$ python -q
>>> import numpy as np
>>> from numpy import linalg as LA
>>> np.set_printoptions(precision=2, suppress=True, linewidth=100)
>>> def rd(a):
...     return np.round(a, 2) + 0
... 
>>> F = np.load("a.npy")
>>> F
array([[  3.31,  -1.75,  -5.33,   0.57,   2.58],
       [  2.63,  -6.7 , -10.98,   6.63,  -8.47],
       [  3.04,  -5.57,  -8.97,   7.46,  -7.3 ],
       [  2.11,  -7.22,  -9.47,   7.05,  -5.38],
       [  6.02,  -2.22,  -4.82,  -1.  ,   3.16],
       [  3.54,  -7.76,  -8.09,   6.94,  -5.86],
       [  1.56,  -9.93, -10.19,   7.9 ,  -4.67],
       [  3.08,  -7.35,  -7.57,   6.98,  -4.05],
       [ -1.07,  -5.69,  -3.6 ,   6.33,  -4.14],
       [  5.22,  -2.02,  -7.16,  -1.47,   0.63],
       [  3.13,  -7.98,  -8.95,   6.45,  -6.81],
       [  5.05,  -2.92,  -5.  ,  -1.34,   2.31],
       [  0.09,  -6.74,  -5.64,   7.99,  -5.14],
       [  2.15,  -6.91,  -8.63,   8.47,  -5.1 ],
       [ -0.8 ,  -6.19,  -4.38,   7.58,  -5.29],
       [  3.62,  -1.64,  -4.29,  -1.51,   2.63],
       [  5.23,  -6.41,  -7.97,   6.44,  -5.65],
       [  3.57,   0.43,  -5.46,  -1.35,   2.87],
       [  2.26,  -7.32,  -7.99,   7.77,  -7.82],
       [  1.56,  -5.  ,  -9.34,   7.05,  -5.75],
       [  2.99,  -7.07,  -9.7 ,   4.14,  -4.52]])
>>> lab = F[:, 3] > np.median(F[:, 3])
>>> r0 = F[lab].mean(axis=0) - F[~lab].mean(axis=0)
>>> lab.astype(int)
array([0, 0, 1, 1, 0, 1, 1, 1, 0, 0, 0, 0, 1, 1, 1, 0, 0, 0, 1, 1, 0])
>>> rd(r0)
array([-1.75, -3.  , -1.37,  5.35, -4.24])
>>> rd((((F - F.mean(axis=0)) @ r0 > 0) == lab).mean())
np.float64(0.76)
>>> Q, evecs = LA.qr(F[:, :2])[0], LA.qr(F[:, 2:])[0]
>>> sig = LA.svd(Q.T @ evecs, compute_uv=False)
>>> (sig > 0.9).sum()
np.int64(1)
>>> x = np.array([0, 0, 2, 2, 1])
>>> target = F @ x
>>> rd(LA.pinv(F) @ F)
array([[1., 0., 0., 0., 0.],
       [0., 1., 0., 0., 0.],
       [0., 0., 1., 0., 0.],
       [0., 0., 0., 1., 0.],
       [0., 0., 0., 0., 1.]])
>>> rng = np.random.default_rng(897)
>>> target = target + 0.3 * rng.normal(size=21)
>>> rd(target)
array([ -7.03, -17.06,  -9.91, -10.28,  -8.93,  -8.4 ,  -9.25,  -5.16,   1.04, -16.66, -11.8 ,
        -9.57,  -0.35,  -5.49,   1.16,  -8.63,  -9.1 , -10.21,  -7.41, -10.73, -15.63])
>>> coef, *_ = LA.lstsq(F, target)
>>> rd(LA.norm(target - F @ coef))
np.float64(1.55)
>>> [round(float(LA.norm(LA.solve(F.T @ F + lam * np.eye(5), F.T @ target))), 2) for lam in (0, 1, 10, 100)]
[2.93, 2.82, 2.24, 1.29]
>>> rd(coef)
array([-0.02, -0.02,  1.97,  1.93,  0.97])
>>> coef.round()
array([-0., -0.,  2.,  2.,  1.])
